$ python -q
>>> import numpy as np
>>> from numpy import linalg as LA
>>> np.set_printoptions(suppress=True, linewidth=200)
>>> rnd = lambda a: np.round(a, 2) + 0
>>> A = np.array([[-3, 0, 0, 0, 0, 0, 0],
...     [0, 3, 0, 0, 0, 0, 0],
...     [0, 0, 0, 0, 0, 0, 0],
...     [0, 0, 0, 2, 0, 0, 0],
...     [0, 0, 0, 0, 2, 0, 0],
...     [0, 0, 0, 0, 0, -2, 0],
...     [0, 0, 0, 0, 0, 0, 3]])
>>> # 7 groups of indices that never mix
>>> A @ A.T
array([[9, 0, 0, 0, 0, 0, 0],
       [0, 9, 0, 0, 0, 0, 0],
       [0, 0, 0, 0, 0, 0, 0],
       [0, 0, 0, 4, 0, 0, 0],
       [0, 0, 0, 0, 4, 0, 0],
       [0, 0, 0, 0, 0, 4, 0],
       [0, 0, 0, 0, 0, 0, 9]])
>>> A.T @ A
array([[9, 0, 0, 0, 0, 0, 0],
       [0, 9, 0, 0, 0, 0, 0],
       [0, 0, 0, 0, 0, 0, 0],
       [0, 0, 0, 4, 0, 0, 0],
       [0, 0, 0, 0, 4, 0, 0],
       [0, 0, 0, 0, 0, 4, 0],
       [0, 0, 0, 0, 0, 0, 9]])
>>> print(rnd(LA.norm(A, axis=0)))
[3. 3. 0. 2. 2. 2. 3.]
>>> rnd(LA.pinv(A))
array([[-0.33,  0.  ,  0.  ,  0.  ,  0.  ,  0.  ,  0.  ],
       [ 0.  ,  0.33,  0.  ,  0.  ,  0.  ,  0.  ,  0.  ],
       [ 0.  ,  0.  ,  0.  ,  0.  ,  0.  ,  0.  ,  0.  ],
       [ 0.  ,  0.  ,  0.  ,  0.5 ,  0.  ,  0.  ,  0.  ],
       [ 0.  ,  0.  ,  0.  ,  0.  ,  0.5 ,  0.  ,  0.  ],
       [ 0.  ,  0.  ,  0.  ,  0.  ,  0.  , -0.5 ,  0.  ],
       [ 0.  ,  0.  ,  0.  ,  0.  ,  0.  ,  0.  ,  0.33]])
>>> T = np.stack([A, 2 * A, A[::-1]])
>>> rnd(LA.norm(T, axis=(1, 2)))
array([ 6.24, 12.49,  6.24])
>>> T.shape
(3, 7, 7)
>>> evals, V = LA.eigvalsh(A)
Traceback (most recent call last):
  File "<python-input-13>", line 1, in <module>
    evals, V = LA.eigvalsh(A)
    ^^^^^^^^
ValueError: too many values to unpack (expected 2)
>>> evals, V = LA.eigh(A)
>>> V.T @ V
array([[1., 0., 0., 0., 0., 0., 0.],
       [0., 1., 0., 0., 0., 0., 0.],
       [0., 0., 1., 0., 0., 0., 0.],
       [0., 0., 0., 1., 0., 0., 0.],
       [0., 0., 0., 0., 1., 0., 0.],
       [0., 0., 0., 0., 0., 1., 0.],
       [0., 0., 0., 0., 0., 0., 1.]])
>>> rnd(LA.eigvalsh(A @ A))
array([0., 4., 4., 4., 9., 9., 9.])
>>> np.unique(evals.round(6) + 0, return_counts=True)[1]
array([1, 1, 1, 2, 2])
>>> print((evals > 1e-8).sum(), (evals < -1e-8).sum())
4 2
>>> E = np.array([[0.8, 1.9, 1.1, 0.3, 0.5],
...     [0.8, 0.2, -1.4, -0.7, -0.8],
...     [2.2, -1.0, -0.5, 1.1, -0.2]])
>>> print(E)
[[ 0.8  1.9  1.1  0.3  0.5]
 [ 0.8  0.2 -1.4 -0.7 -0.8]
 [ 2.2 -1.  -0.5  1.1 -0.2]]
>>> rng = np.random.default_rng(5937)
>>> z = rng.permutation(7)
>>> z
array([0, 4, 5, 3, 2, 6, 1])
>>> B = A[z][:, z]
>>> rnd(LA.det(B)), rnd(LA.det(A[z]))
(np.float64(0.0), np.float64(0.0))
>>> np.allclose(B, A)
False
>>> rnd(np.sort(np.abs(LA.eigvals(B))))
array([0., 2., 2., 2., 3., 3., 3.])
>>> m1 = np.load("out7.npy")
>>> m1
array([[-5.05,  3.61,  6.56, -3.32,  1.47,  6.57,  2.05,  2.72],
       [-2.62, -0.2 ,  3.61, -2.63, -0.21,  7.04,  1.  ,  5.41],
       [-0.03,  0.02,  0.02, -0.01,  0.  , -0.01,  0.  , -0.01],
       [-1.7 ,  1.17,  2.21, -1.09,  0.51,  2.19,  0.69,  0.88],
       [-2.98,  1.11,  4.  , -2.36,  0.38,  5.72,  1.2 ,  3.56],
       [-2.51,  3.81,  3.  , -0.72,  1.72, -0.39,  1.12, -2.69],
       [-3.  ,  1.09,  4.01, -2.43,  0.4 ,  5.7 ,  1.2 ,  3.57],
       [-1.71,  1.22,  2.22, -1.1 ,  0.51,  2.2 ,  0.72,  0.9 ],
       [-5.07,  3.63,  6.63, -3.31,  1.51,  6.59,  2.08,  2.68],
       [-3.02,  1.09,  4.  , -2.4 ,  0.36,  5.7 ,  1.2 ,  3.61],
       [-1.74,  1.23,  2.19, -1.13,  0.49,  2.22,  0.69,  0.89],
       [-2.1 ,  2.49,  2.61, -0.92,  1.07,  0.89,  0.93, -0.89],
       [-0.03, -0.05,  0.01, -0.02,  0.02, -0.01,  0.02, -0.01],
       [-1.69,  1.21,  2.2 , -1.13,  0.54,  2.21,  0.68,  0.88],
       [-5.12,  3.59,  6.58, -3.31,  1.5 ,  6.59,  2.14,  2.69],
       [-0.03,  0.02,  0.02,  0.03,  0.03, -0.01,  0.01,  0.03]])
>>> B = np.c_[m1[:, :3] @ np.array([[6, -4, -7], [-2, -9, 0], [7, -8, -3]]), np.array([2, 1, 3, 0, 5, 1, 2, 2, 7, 0, 7, 2, 5, 8, 4, 7])]
>>> rnd(B)
array([[  8.4 , -64.77,  15.67,   2.  ],
       [  9.95, -16.6 ,   7.51,   1.  ],
       [ -0.08,  -0.22,   0.15,   3.  ],
       [  2.93, -21.41,   5.27,   0.  ],
       [  7.9 , -30.07,   8.86,   5.  ],
       [ -1.68, -48.25,   8.57,   1.  ],
       [  7.89, -29.89,   8.97,   2.  ],
       [  2.84, -21.9 ,   5.31,   2.  ],
       [  8.73, -65.43,  15.6 ,   7.  ],
       [  7.7 , -29.73,   9.14,   0.  ],
       [  2.43, -21.63,   5.61,   7.  ],
       [  0.69, -34.89,   6.87,   2.  ],
       [ -0.01,   0.49,   0.18,   5.  ],
       [  2.84, -21.73,   5.23,   8.  ],
       [  8.16, -64.47,  16.1 ,   4.  ],
       [ -0.08,  -0.22,   0.15,   7.  ]])
>>> LA.matrix_rank(B)
np.int64(4)
>>> B = np.array([[-1, -1], [3, 4], [-4, 3]])
>>> arr = np.block([[np.zeros((3, 3)), B], [B.T, np.zeros((2, 2))]])
>>> arr
array([[ 0.,  0.,  0., -1., -1.],
       [ 0.,  0.,  0.,  3.,  4.],
       [ 0.,  0.,  0., -4.,  3.],
       [-1.,  3., -4.,  0.,  0.],
       [-1.,  4.,  3.,  0.,  0.]])
>>> # symmetric, so the eigenvalues are real
>>> evals, V = LA.eigh(arr)
>>> rnd(LA.eigvalsh(arr + 4 * np.eye(5)))
array([-1.2, -1. ,  4. ,  9. ,  9.2])
>>> rnd(LA.eigvalsh(arr @ arr))
array([ 0., 25., 25., 27., 27.])
>>> rnd(evals)
array([-5.2, -5. ,  0. ,  5. ,  5.2])
>>> rnd(V.T @ arr @ V)
array([[-5.2,  0. ,  0. ,  0. ,  0. ],
       [ 0. , -5. ,  0. ,  0. ,  0. ],
       [ 0. ,  0. ,  0. ,  0. ,  0. ],
       [ 0. ,  0. ,  0. ,  5. ,  0. ],
       [ 0. ,  0. ,  0. ,  0. ,  5.2]])
>>> W = np.array([[2, 0, -5, -2],
...     [1, 1, -5, -2],
...     [0, -2, 3, -3],
...     [-3, 0, -1, -4],
...     [0, -3, -4, -5]])
>>> beta = np.array([2, 0, 2, 0])
>>> hid = np.maximum(arr @ W + beta, 0)
>>> LA.matrix_rank(hid)
np.int64(4)
>>> C = np.array([[5, 1], [-2, 3], [-3, 4], [-3, -4]])
>>> W @ C
array([[ 31, -10],
       [ 24,  -8],
       [  4,  18],
       [  0,   9],
       [ 33,  -5]])
>>> print(LA.matrix_rank(arr, rtol=0.1))
4
>>> [round(float(x), 2) for x in LA.svd(arr, compute_uv=False)[:3]]
[5.2, 5.2, 5.0]
>>> LA.cond(arr) > 100
np.True_
>>> z = rng.permutation(5)
>>> z
array([1, 4, 3, 2, 0])
>>> B = arr[z][:, z]
>>> B
array([[ 0.,  4.,  3.,  0.,  0.],
       [ 4.,  0.,  0.,  3., -1.],
       [ 3.,  0.,  0., -4., -1.],
       [ 0.,  3., -4.,  0.,  0.],
       [ 0., -1., -1.,  0.,  0.]])
>>> np.diag(B)
array([0., 0., 0., 0., 0.])
>>> print(np.allclose(B, arr))
False
>>> np.trace(B)
np.float64(0.0)
>>> rnd(np.sort(np.abs(LA.eigvals(B))))
array([0. , 5. , 5. , 5.2, 5.2])
>>> rank = LA.matrix_rank(arr)
>>> rank
np.int64(4)
>>> null = LA.svd(arr)[2][rank:].T
>>> rnd(null[:, 0] / null[np.abs(null[:, 0]).round(6).argmax(), 0])
array([ 1.  ,  0.28, -0.04,  0.  ,  0.  ])
>>> [int(LA.matrix_rank(arr[:, :j + 1])) for j in range(5)]
[1, 2, 2, 3, 4]
>>> null.shape
(5, 1)
>>> print(rnd(arr @ null))
[[0.]
 [0.]
 [0.]
 [0.]
 [0.]]
>>> K = np.load("layer12.npy")
>>> print(K)
[[-1.  5.  0.  0.  0.  0.  0.]
 [ 5.  5.  5.  0.  0.  0.  0.]
 [ 0.  5. -4.  5.  0.  0.  0.]
 [ 0.  0.  5. -5.  5.  0.  0.]
 [ 0.  0.  0.  5. -2.  5.  0.]
 [ 0.  0.  0.  0.  5.  1.  5.]
 [ 0.  0.  0.  0.  0.  5. -2.]]
>>> z = rng.permutation(7)
>>> z
array([3, 0, 4, 5, 1, 6, 2])
>>> B = K[z][:, z]
>>> np.trace(B)
np.float64(-8.0)
>>> np.allclose(B, K)
False
>>> print(rnd(LA.det(B)), rnd(LA.det(K[z])))
100475.0 100475.0
>>> rnd(np.sort(np.abs(LA.eigvals(B))))
array([ 1.61,  2.12,  4.65,  7.23,  7.53,  9.57, 12.11])
>>> [round(float(LA.det(K[:i, :i])), 2) + 0 for i in range(1, 8)]
[-1.0, -30.0, 145.0, 25.0, -3675.0, -4300.0, 100475.0]
>>> rnd(LA.eigvalsh(K).min())
np.float64(-12.11)
>>> np.all(LA.eigvalsh(K) > 0)
np.False_
>>> W0 = np.minimum.outer(np.arange(1, 4), np.arange(1, 4)) * 2
>>> print(W0)
[[2 2 2]
 [2 4 4]
 [2 4 6]]
>>> # symmetric, so the eigenvalues are real
>>> O, V = LA.qr(W0[:, :2])[0], LA.qr(W0[:, 2:])[0]
>>> sigma = LA.svd(O.T @ V, compute_uv=False)
>>> rnd(sigma)
array([0.98])
>>> rnd(np.degrees(np.arccos(sigma.clip(0, 1))))
array([10.89])
>>> print((sigma > 0.9).sum())
1
>>> rnd(LA.norm(O @ O.T - V @ V.T, 2))
np.float64(1.0)
>>> evals, V = LA.eigh(W0)
>>> rnd(LA.eigvalsh(W0 + 3 * np.eye(3)))
array([ 3.62,  4.29, 13.1 ])
>>> rnd(evals)
array([ 0.62,  1.29, 10.1 ])
>>> rnd(LA.svd(W0, compute_uv=False))
array([10.1 ,  1.29,  0.62])
>>> np.unique(evals.round(6) + 0, return_counts=True)[1]
array([1, 1, 1])
>>> rnd(evals.sum()), np.trace(W0)
(np.float64(12.0), np.int64(12))
>>> data = np.load("dump.npy")
>>> data
array([[ 0.,  0.,  0.,  0.,  0.,  0.,  0.,  3.],
       [ 0.,  0.,  0.,  0.,  0.,  0.,  0.,  3.],
       [ 0.,  0.,  0.,  0.,  0.,  0.,  0.,  0.],
       [ 0.,  0.,  0.,  0.,  0.,  0.,  0.,  3.],
       [ 0.,  0.,  0.,  0.,  0.,  0.,  0.,  0.],
       [ 0.,  0.,  0.,  0.,  0.,  0.,  0.,  0.],
       [ 0.,  0.,  0.,  0.,  0.,  0.,  0., -3.],
       [ 3.,  3.,  0.,  3.,  0.,  0., -3.,  0.]])
>>> # symmetric
>>> rnd(data @ LA.pinv(data) @ data)
array([[ 0.,  0.,  0.,  0.,  0.,  0.,  0.,  3.],
       [ 0.,  0.,  0.,  0.,  0.,  0.,  0.,  3.],
       [ 0.,  0.,  0.,  0.,  0.,  0.,  0.,  0.],
       [ 0.,  0.,  0.,  0.,  0.,  0.,  0.,  3.],
       [ 0.,  0.,  0.,  0.,  0.,  0.,  0.,  0.],
       [ 0.,  0.,  0.,  0.,  0.,  0.,  0.,  0.],
       [ 0.,  0.,  0.,  0.,  0.,  0.,  0., -3.],
       [ 3.,  3.,  0.,  3.,  0.,  0., -3.,  0.]])
>>> B = np.array([[2, -6], [-5, 0], [-6, 3], [-7, 1], [1, 6], [-9, 2], [-9, -5]])
>>> B.T @ K.T
array([[-27., -45., -36.,  10., -82., -49., -27.],
       [  6., -15.,  -7.,  40.,   3.,   7.,  20.]])
>>> np.einsum("ij,ij->i", K, K)
array([26., 75., 66., 75., 54., 51., 29.])
>>> np.einsum("ij->j", K)
array([ 4., 15.,  6.,  5.,  8., 11.,  3.])
>>> print(K @ B)
[[-27.   6.]
 [-45. -15.]
 [-36.  -7.]
 [ 10.  40.]
 [-82.   3.]
 [-49.   7.]
 [-27.  20.]]
>>> LA.matrix_rank(K @ B)
np.int64(2)
>>> LA.matrix_rank(np.vstack([K, B.T]))
np.int64(7)
>>> evals, V = LA.eigh(data)
>>> rnd(V.T @ V)
array([[1., 0., 0., 0., 0., 0., 0., 0.],
       [0., 1., 0., 0., 0., 0., 0., 0.],
       [0., 0., 1., 0., 0., 0., 0., 0.],
       [0., 0., 0., 1., 0., 0., 0., 0.],
       [0., 0., 0., 0., 1., 0., 0., 0.],
       [0., 0., 0., 0., 0., 1., 0., 0.],
       [0., 0., 0., 0., 0., 0., 1., 0.],
       [0., 0., 0., 0., 0., 0., 0., 1.]])
>>> print(rnd(evals.sum()), np.trace(data))
0.0 0.0
>>> print(rnd(evals))
[-6.  0.  0.  0.  0.  0.  0.  6.]
>>> print((evals > 1e-8).sum(), (evals < -1e-8).sum())
1 1
>>> rnd(LA.svd(data, compute_uv=False))
array([6., 6., 0., 0., 0., 0., 0., 0.])
>>> print(np.abs(V[:, -1]).round(6).argmax())
7
>>> rnd(LA.eigvalsh(data + 3 * np.eye(8)))
array([-3.,  3.,  3.,  3.,  3.,  3.,  3.,  9.])
>>> [round(float(LA.det(data[:i, :i])), 2) + 0 for i in range(1, 9)]
[0.0, 0.0, 0.0, 0.0, 0.0, 0.0, 0.0, 0.0]
>>> feats = np.load("run7.npy")
>>> feats
array([[ 62.,  -8., -56., -72., -48.],
       [ -8.,  -1.,   7.,   9.,   6.],
       [-56.,   7.,  47.,  63.,  42.],
       [-72.,   9.,  63.,  79.,  54.],
       [-48.,   6.,  42.,  54.,  34.]])
>>> # equal to its transpose
>>> print(LA.matrix_rank(feats, rtol=0.1))
1
>>> print(np.argsort(-LA.norm(feats, axis=0).round(6), kind="stable")[:3])
[3 0 2]
>>> rnd(np.abs(LA.svd(feats)[2][-1]))
array([0.85, 0.04, 0.29, 0.37, 0.24])
>>> print(rnd(LA.norm(feats, 2) / LA.norm(feats)))
1.0
>>> U, sigma, Vh = LA.svd(feats)
>>> rnd(sigma)
array([229.,   2.,   2.,   2.,   2.])
>>> np.argmax(sigma[:-1] / (sigma[1:] + 1e-6)) + 1
np.int64(1)
>>> B = U[:, :1] @ np.diag(sigma[:1]) @ Vh[:1]
>>> rnd(LA.norm(feats - B) / LA.norm(feats))
np.float64(0.02)
>>> LA.matrix_rank(B)
np.int64(1)
>>> LA.matrix_rank(feats, rtol=0.05)
np.int64(1)
>>> rnd(LA.norm(feats - B, 2)), sigma[1]
(np.float64(2.0), np.float64(2.0))
>>> evals, V = LA.eigh(feats)
>>> (evals > 1e-8).sum(), (evals < -1e-8).sum()
(np.int64(1), np.int64(4))
>>> rnd(np.abs(V[:, -1]))
array([0.53, 0.07, 0.46, 0.59, 0.39])
>>> print(rnd(V.T @ V))
[[1. 0. 0. 0. 0.]
 [0. 1. 0. 0. 0.]
 [0. 0. 1. 0. 0.]
 [0. 0. 0. 1. 0.]
 [0. 0. 0. 0. 1.]]
>>> rnd(LA.eigvalsh(feats + 4 * np.eye(5)))
array([  2.,   2.,   2.,   2., 233.])
>>> rnd(LA.eigvalsh(feats @ feats))
array([    4.,     4.,     4.,     4., 52441.])
>>> f = np.array([2, 2, 1, 1, 1])
>>> B = feats + np.outer(f, np.eye(5)[3])
>>> B
array([[ 62.,  -8., -56., -70., -48.],
       [ -8.,  -1.,   7.,  11.,   6.],
       [-56.,   7.,  47.,  64.,  42.],
       [-72.,   9.,  63.,  80.,  54.],
       [-48.,   6.,  42.,  55.,  34.]])
>>> LA.matrix_rank(B - feats)
np.int64(1)
